$ ipython --no-banner

In [1]: import numpy as np

In [2]: np.set_printoptions(suppress=True, linewidth=120)

In [3]: data = np.vander(np.arange(3) - 1, 4, increasing=True)

In [4]: data
Out[4]: 
array([[ 1, -1,  1, -1],
       [ 1,  0,  0,  0],
       [ 1,  1,  1,  1]])

In [5]: t3 = np.stack([data, -1 * data, data[::-1]])

In [6]: t3.sum(axis=0)
Out[6]: 
array([[ 1,  1,  1,  1],
       [ 1,  0,  0,  0],
       [ 1, -1,  1, -1]])

In [7]: np.linalg.matrix_rank(t3)
Out[7]: array([3, 3, 3])

In [8]: np.round(np.linalg.norm(t3, axis=(1, 2)), 3)
Out[8]: array([3., 3., 3.])

In [9]: t3.shape
Out[9]: (3, 3, 4)

In [10]: u, v = data[2], data[0]

In [11]: u @ u
Out[11]: np.int64(4)

In [12]: pr = (u @ v) / (u @ u) * u

In [13]: v - pr
Out[13]: array([ 1., -1.,  1., -1.])

In [14]: pr
Out[14]: array([0., 0., 0., 0.])

In [15]: np.linalg.matrix_rank(np.outer(u, v))
Out[15]: np.int64(1)

In [16]: (v - pr) @ u
Out[16]: np.float64(0.0)

In [17]: theta = np.radians(36)

In [18]: R = np.eye(4)

In [19]: R[0, 0] = R[3, 3] = np.cos(theta)

In [20]: R[0, 3], R[3, 0] = -np.sin(theta), np.sin(theta)

In [21]: R.round(3)
Out[21]: 
array([[ 0.809,  0.   ,  0.   , -0.588],
       [ 0.   ,  1.   ,  0.   ,  0.   ],
       [ 0.   ,  0.   ,  1.   ,  0.   ],
       [ 0.588,  0.   ,  0.   ,  0.809]])

In [22]: other = data @ R.T

In [23]: np.round(np.abs(other - data).max(axis=0), 3)
Out[23]: array([0.779, 0.   , 0.   , 0.779])

In [24]: np.round(np.linalg.det(R), 3), np.round(np.trace(R), 3)
Out[24]: (np.float64(1.0), np.float64(3.618))

In [25]: np.allclose(np.linalg.norm(data, axis=1), np.linalg.norm(other, axis=1))
Out[25]: True

In [26]: np.allclose(data @ data.T, other @ other.T)
Out[26]: True

In [27]: np.round(np.linalg.svd(data, compute_uv=False), 3), np.round(np.linalg.svd(other, compute_uv=False), 3)
Out[27]: (array([2.136, 2.   , 0.662]), array([2.136, 2.   , 0.662]))

In [28]: other.round(3)
Out[28]: 
array([[ 1.397, -1.   ,  1.   , -0.221],
       [ 0.809,  0.   ,  0.   ,  0.588],
       [ 0.221,  1.   ,  1.   ,  1.397]])

In [29]: other = data[0, 0] * data[1:] - np.outer(data[1:, 0], data[0])

In [30]: other
Out[30]: 
array([[ 0,  1, -1,  1],
       [ 0,  2,  0,  2]])

In [31]: data[:, 0] / data[0, 0]
Out[31]: array([1., 1., 1.])

In [32]: np.flatnonzero(~other.round(6).any(axis=1))
Out[32]: array([], dtype=int64)
